>>> import numpy as np
>>> np.set_printoptions(precision=2, suppress=True, linewidth=120)
>>> rd = lambda a: np.round(a, 2) + 0
>>> mat = np.loadtxt("block15.csv", delimiter=",")
>>> rd(mat)
array([[ 2.02, -1.63, -0.45, -3.95, -0.2 ,  1.57],
       [ 1.39, -0.04, -2.7 ,  2.61,  2.69, -1.31],
       [-0.79,  1.16, -0.98,  4.11,  1.44, -1.76],
       [-2.96,  1.69,  2.2 ,  2.38, -1.52, -0.76],
       [-2.94,  1.71,  2.13,  2.48, -1.45, -0.81],
       [-0.85,  1.19, -0.92,  4.12,  1.39, -1.76],
       [-0.65, -0.42,  2.22, -3.36, -2.39,  1.57],
       [ 2.34, -0.73, -3.08,  1.11,  2.79, -0.74],
       [ 1.51, -1.46,  0.19, -4.13, -0.78,  1.7 ],
       [ 3.02, -1.59, -2.55, -1.74,  1.91,  0.47],
       [ 1.81, -0.32, -2.91,  2.04,  2.78, -1.1 ],
       [-0.98,  1.25, -0.77,  4.14,  1.27, -1.76],
       [-2.48,  1.74,  1.15,  3.54, -0.45, -1.33],
       [-2.51,  1.74,  1.19,  3.51, -0.49, -1.32],
       [-2.51,  1.74,  1.2 ,  3.5 , -0.5 , -1.31]])
>>> Uu, s, VT = np.linalg.svd(mat)
>>> evecs = VT[:(s > 1e-8).sum()]
>>> rng = np.random.default_rng(345746)
>>> x = mat[4] + 3 * mat[12] + rng.integers(2) * np.eye(6)[3]
>>> rd(x)
array([-10.39,   6.91,   5.58,  14.09,  -2.81,  -4.82])
>>> np.allclose(evecs.T @ evecs @ x, x)
False
>>> F = np.loadtxt("run3.csv", delimiter=",")
>>> rd(F)
array([[ 0.16,  0.24,  0.01, -0.12,  0.09,  0.18, -0.01,  0.16],
       [ 0.24,  0.71,  0.14, -0.2 ,  0.24, -0.01, -0.14, -0.09],
       [ 0.01,  0.14,  0.05, -0.02,  0.05, -0.09, -0.05, -0.1 ],
       [-0.12, -0.2 , -0.02,  0.09, -0.07, -0.11,  0.02, -0.09],
       [ 0.09,  0.24,  0.05, -0.07,  0.08,  0.01, -0.05, -0.02],
       [ 0.18, -0.01, -0.09, -0.11,  0.01,  0.41,  0.09,  0.43],
       [-0.01, -0.14, -0.05,  0.02, -0.05,  0.09,  0.05,  0.1 ],
       [ 0.16, -0.09, -0.1 , -0.09, -0.02,  0.43,  0.1 ,  0.45]])
>>> rd(F @ F)
array([[ 0.16,  0.24,  0.01, -0.12,  0.09,  0.18, -0.01,  0.16],
       [ 0.24,  0.71,  0.14, -0.2 ,  0.24, -0.01, -0.14, -0.09],
       [ 0.01,  0.14,  0.05, -0.02,  0.05, -0.09, -0.05, -0.1 ],
       [-0.12, -0.2 , -0.02,  0.09, -0.07, -0.11,  0.02, -0.09],
       [ 0.09,  0.24,  0.05, -0.07,  0.08,  0.01, -0.05, -0.02],
       [ 0.18, -0.01, -0.09, -0.11,  0.01,  0.41,  0.09,  0.43],
       [-0.01, -0.14, -0.05,  0.02, -0.05,  0.09,  0.05,  0.1 ],
       [ 0.16, -0.09, -0.1 , -0.09, -0.02,  0.43,  0.1 ,  0.45]])
>>> rd(np.linalg.matrix_power(F, 4))
array([[ 0.16,  0.24,  0.01, -0.12,  0.09,  0.18, -0.01,  0.16],
       [ 0.24,  0.71,  0.14, -0.2 ,  0.24, -0.01, -0.14, -0.09],
       [ 0.01,  0.14,  0.05, -0.02,  0.05, -0.09, -0.05, -0.1 ],
       [-0.12, -0.2 , -0.02,  0.09, -0.07, -0.11,  0.02, -0.09],
       [ 0.09,  0.24,  0.05, -0.07,  0.08,  0.01, -0.05, -0.02],
       [ 0.18, -0.01, -0.09, -0.11,  0.01,  0.41,  0.09,  0.43],
       [-0.01, -0.14, -0.05,  0.02, -0.05,  0.09,  0.05,  0.1 ],
       [ 0.16, -0.09, -0.1 , -0.09, -0.02,  0.43,  0.1 ,  0.45]])
>>> rd(np.linalg.det(F))
np.float64(0.0)
>>> rd(np.abs(np.linalg.eigvals(F)).max())
np.float64(1.0)
>>> np.allclose(F, F.T)
True
>>> np.trace(F)
np.float64(2.0)
